$ python -q
>>> import numpy as np
>>> np.set_printoptions(suppress=True, linewidth=100)
>>> W2 = np.sign(np.array([[2, 5, 0, -3], [-3, -3, -1, 0], [5, -4, -1, 4], [1, -1, -1, 0]]))
>>> Y = (np.tril(W2, -1) + np.eye(4)) @ (np.triu(W2, 1) + np.eye(4))
>>> evals = np.array([3, 3, 3, 0])
>>> E = np.rint(Y * evals @ np.linalg.inv(Y)) + 0
>>> print(E)
[[ 3.  6.  3.  3.]
 [ 0. -3. -3. -3.]
 [ 0.  0.  3.  0.]
 [ 0.  6.  3.  6.]]
>>> # rows and columns are dependent
>>> U, sigma, Vh = np.linalg.svd(E)
>>> V = Vh[:(sigma > 1e-8).sum()]
>>> rng = np.random.default_rng(2899)
>>> x = E[0] + -3 * E[1] + rng.integers(2) * np.eye(4)[2]
>>> print(x)
[ 3. 15. 13. 12.]
>>> print(np.allclose(V.T @ V @ x, x))
True
>>> print(np.round(V.T @ V, 2) + 0)
[[ 0.67  0.33  0.   -0.33]
 [ 0.33  0.67  0.    0.33]
 [ 0.    0.    1.    0.  ]
 [-0.33  0.33  0.    0.67]]
>>> r = np.linalg.matrix_rank(E)
>>> print(r)
3
>>> null = np.linalg.svd(E)[2][r:].T
>>> print(np.round(null[:, 0] / null[np.abs(null[:, 0]).round(6).argmax(), 0], 2) + 0)
[ 1. -1.  0.  1.]
>>> print(np.round(null @ null.T, 2) + 0)
[[ 0.33 -0.33  0.    0.33]
 [-0.33  0.33  0.   -0.33]
 [ 0.    0.    0.    0.  ]
 [ 0.33 -0.33  0.    0.33]]
>>> print(null.shape)
(4, 1)
>>> print(np.linalg.matrix_rank(E.T @ E), np.linalg.matrix_rank(E @ E.T))
3 3
>>> M = np.array([[1, 1, 0],
...     [1, 4, 2],
...     [3, 6, 3],
...     [4, 6, 5],
...     [4, 9, 8],
...     [7, 9, 9],
...     [10, 10, 11],
...     [12, 11, 14],
...     [13, 13, 16],
...     [13, 13, 17],
...     [14, 15, 18],
...     [15, 17, 21],
...     [17, 20, 22],
...     [18, 23, 24],
...     [19, 25, 24]])
>>> print(np.linalg.cond(M) > 100)
False
>>> print(round(np.log10(np.linalg.cond(M))))
2
>>> Y = np.c_[M[:, :2] @ np.array([[-2, -1], [2, -2]]), np.array([1, -2, 0, 2, 1, -4, -5, 0, -3, -3, 0, -5, -1, 2, 3])]
>>> print(Y)
[[  0  -3   1]
 [  6  -9  -2]
 [  6 -15   0]
 [  4 -16   2]
 [ 10 -22   1]
 [  4 -25  -4]
 [  0 -30  -5]
 [ -2 -34   0]
 [  0 -39  -3]
 [  0 -39  -3]
 [  2 -44   0]
 [  4 -49  -5]
 [  6 -57  -1]
 [ 10 -64   2]
 [ 12 -69   3]]
>>> print(np.linalg.matrix_rank(Y))
3
>>> print(np.round(np.linalg.norm(np.linalg.qr(M)[0].T @ Y, axis=0) ** 2 / ((Y ** 2).sum(axis=0) + 1e-12), 2))
[1.   1.   0.27]
>>> print(np.linalg.matrix_rank(np.c_[M, Y]))
4
>>> W2 = M[[13, 2]].astype(float)
>>> for _ in range(4):
...     idx = np.linalg.norm(M[:, None] - W2, axis=-1).argmin(axis=1)
...     W2 = np.array([M[idx == j].mean(axis=0) for j in range(2)])
... 
>>> print(idx)
[1 1 1 1 1 1 1 0 0 0 0 0 0 0 0]
>>> print(np.bincount(idx))
[8 7]
>>> print(np.round(W2[1] - W2[0], 2))
[-10.84 -10.7  -14.07]
>>> P = M @ np.linalg.solve(M.T @ M, M.T)
>>> print(np.round(np.linalg.eigvalsh(P), 2) + 0)
[0. 0. 0. 0. 0. 0. 0. 0. 0. 0. 0. 0. 1. 1. 1.]
>>> x = np.array([1, 0, 0])
>>> h1 = np.maximum(M @ x, 0)
>>> print(np.round(np.tanh(M @ x), 2))
[0.76 0.76 1.   1.   1.   1.   1.   1.   1.   1.   1.   1.   1.   1.   1.  ]
>>> print(np.maximum(M @ (3 * x), 0))
[ 3  3  9 12 12 21 30 36 39 39 42 45 51 54 57]
>>> print(np.maximum(M @ x, 0) - np.maximum(-M @ x, 0))
[ 1  1  3  4  4  7 10 12 13 13 14 15 17 18 19]
>>> print(h1)
[ 1  1  3  4  4  7 10 12 13 13 14 15 17 18 19]
